$ python -q
>>> import numpy as np
>>> from numpy import linalg as LA
>>> np.set_printoptions(precision=1, suppress=True, linewidth=120, legacy="1.25")
>>> rd = lambda a: np.round(a, 1) + 0
>>> rng = np.random.default_rng(88)
>>> J = np.eye(5, dtype=int)[rng.permutation(5)]
>>> J
array([[0, 0, 1, 0, 0],
       [0, 1, 0, 0, 0],
       [0, 0, 0, 1, 0],
       [1, 0, 0, 0, 0],
       [0, 0, 0, 0, 1]])
>>> out = J / LA.norm(J, axis=1, keepdims=True)
>>> cov = out @ out.T
>>> np.argwhere(np.triu(np.abs(cov) > 0.95, 1))
array([], shape=(0, 2), dtype=int64)
>>> rd(LA.norm(out, axis=1))
array([1., 1., 1., 1., 1.])
>>> cov[0]
array([1., 0., 0., 0., 0.])
>>> mat = np.array([[-2, -1, 2, 2],
...     [-1, -1, -2, 2],
...     [-2, -1, -2, -2],
...     [3, 3, 0, -3],
...     [2, -1, -3, -2],
...     [2, -2, -2, -3]])
>>> mat
array([[-2, -1,  2,  2],
       [-1, -1, -2,  2],
       [-2, -1, -2, -2],
       [ 3,  3,  0, -3],
       [ 2, -1, -3, -2],
       [ 2, -2, -2, -3]])
>>> out = mat[0, 0] * mat[1:] - np.outer(mat[1:, 0], mat[0])
>>> out
array([[ 0,  1,  6, -2],
       [ 0,  0,  8,  8],
       [ 0, -3, -6,  0],
       [ 0,  4,  2,  0],
       [ 0,  6,  0,  2]])
>>> mat[:, 0] / mat[0, 0]
array([ 1. ,  0.5,  1. , -1.5, -1. , -1. ])
>>> def softmax(z):
...     e = np.exp(z - z.max(axis=-1, keepdims=True))
...     return e / e.sum(axis=-1, keepdims=True)
... 
>>> rd(softmax(out[3] + 4))
array([0. , 0.9, 0.1, 0. ])
>>> rd(softmax(out[3]))
array([0. , 0.9, 0.1, 0. ])
>>> rd(softmax(out).sum(axis=1))
array([1., 1., 1., 1., 1.])
>>> scores = out @ out.T / np.sqrt(4)
>>> rd(softmax(scores))
array([[1. , 0. , 0. , 0. , 0. ],
       [0. , 1. , 0. , 0. , 0. ],
       [0. , 0. , 1. , 0. , 0. ],
       [0. , 0. , 0. , 0.1, 0.9],
       [0. , 0. , 0. , 0. , 1. ]])
>>> rd(softmax(mat).sum(axis=1))
array([1., 1., 1., 1., 1., 1.])
>>> rd(softmax(10 * mat[1]))
array([0., 0., 0., 1.])
>>> scores = mat @ mat.T / np.sqrt(4)
>>> rd(softmax(scores + np.triu(np.full(scores.shape, -np.inf), 1)))
array([[1. , 0. , 0. , 0. , 0. , 0. ],
       [0. , 1. , 0. , 0. , 0. , 0. ],
       [0. , 0. , 1. , 0. , 0. , 0. ],
       [0. , 0. , 0. , 1. , 0. , 0. ],
       [0. , 0. , 0. , 0. , 1. , 0. ],
       [0. , 0. , 0. , 0. , 0.2, 0.8]])
>>> rd(softmax(scores)[1] @ mat)
array([-1. , -1. , -1.9,  1.8])
>>> rd(softmax(scores))
array([[1. , 0. , 0. , 0. , 0. , 0. ],
       [0. , 0.9, 0. , 0. , 0. , 0. ],
       [0. , 0. , 0.9, 0. , 0. , 0.1],
       [0. , 0. , 0. , 1. , 0. , 0. ],
       [0. , 0. , 0. , 0. , 0.5, 0.5],
       [0. , 0. , 0. , 0. , 0.2, 0.8]])
>>> lab = rng.permutation(4)
>>> out = mat[:, lab] * rng.choice([-1, 1], 4)
>>> out
array([[-2, -1, -2, -2],
       [-2, -1, -1,  2],
       [ 2, -1, -2,  2],
       [ 3,  3,  3,  0],
       [ 2, -1,  2,  3],
       [ 3, -2,  2,  2]])
>>> U, _, VT = LA.svd(mat.T @ out)
>>> lab
array([3, 1, 0, 2])
>>> rd(LA.lstsq(mat, out)[0])
array([[ 0.,  0.,  1.,  0.],
       [ 0.,  1.,  0.,  0.],
       [ 0.,  0.,  0., -1.],
       [-1.,  0.,  0.,  0.]])
>>> vec = np.array([2, 2, 0, 1])
>>> rhs = out @ vec
>>> rd(LA.lstsq(out, rhs)[0])
array([2., 2., 0., 1.])
>>> rhs
array([-8, -4,  4, 12,  5,  4])
>>> rhs = rhs + 0.3 * rng.normal(size=6)
>>> rd(rhs)
array([-7.7, -4.2,  4.5, 11.7,  4.5,  3.7])
>>> b, *_ = LA.lstsq(out, rhs)
>>> rd(b)
array([ 2.1,  2. , -0.2,  0.9])
>>> rd(out.T @ (rhs - out @ b))
array([0., 0., 0., 0.])
>>> [round(float(LA.norm(LA.solve(out.T @ out + lam * np.eye(4), out.T @ rhs))), 2) for lam in (0, 1, 10, 100)]
[3.06, 2.79, 1.93, 0.75]
>>> b.round()
array([ 2.,  2., -0.,  1.])
>>> feats = np.array([[1.0, 2.0], [2.0, -2.0]])
>>> # symmetric
>>> r0 = np.array([0, -2, -2])
>>> np.convolve(feats[1], r0)
array([ 0., -4.,  0.,  4.])
>>> np.correlate(feats[1], feats[0], "full")
array([ 4., -2., -2.])
>>> np.all(LA.eigvalsh(feats) > 0)
False
>>> rd(LA.eigvalsh(feats).min())
-3.0
>>> [round(float(LA.det(feats[:i, :i])), 2) + 0 for i in range(1, 3)]
[1.0, -6.0]
>>> lab = rng.permutation(2)
>>> out = feats[:, lab] * rng.choice([-1, 1], 2)
>>> out
array([[ 2., -1.],
       [-2., -2.]])
>>> U, _, VT = LA.svd(feats.T @ out)
>>> lab
array([1, 0])
>>> q, R = LA.qr(out)
>>> rd(q.T @ q)
array([[1., 0.],
       [0., 1.]])
>>> rd(abs(R[0, 0])), rd(LA.norm(out[:, 0]))
(2.8, 2.8)
>>> q.shape, R.shape
((2, 2), (2, 2))
>>> rd(np.trace(q @ q.T))
2.0
>>> rd(R)
array([[-2.8, -0.7],
       [ 0. , -2.1]])
>>> arr = np.load("dump.npy")
>>> arr
array([[0, 0, 0, 1, 0],
       [0, 0, 0, 1, 1],
       [0, 0, 0, 0, 0],
       [1, 1, 0, 0, 1],
       [0, 1, 0, 1, 0]])
>>> rank = LA.matrix_rank(arr)
>>> rank
4
>>> null = LA.svd(arr)[2][rank:].T
>>> [int(LA.matrix_rank(arr[:, :j + 1])) for j in range(5)]
[1, 2, 2, 3, 4]
>>> null.shape
(5, 1)
>>> np.allclose(arr @ null, 0)
True
>>> rd(arr @ null)
array([[0.],
       [0.],
       [0.],
       [0.],
       [0.]])
>>> [int(LA.matrix_rank(np.delete(arr, i, axis=0))) for i in range(5)]
[3, 3, 4, 3, 3]
>>> rd(null[:, 0] / null[np.abs(null[:, 0]).round(6).argmax(), 0])
array([0., 0., 1., 0., 0.])
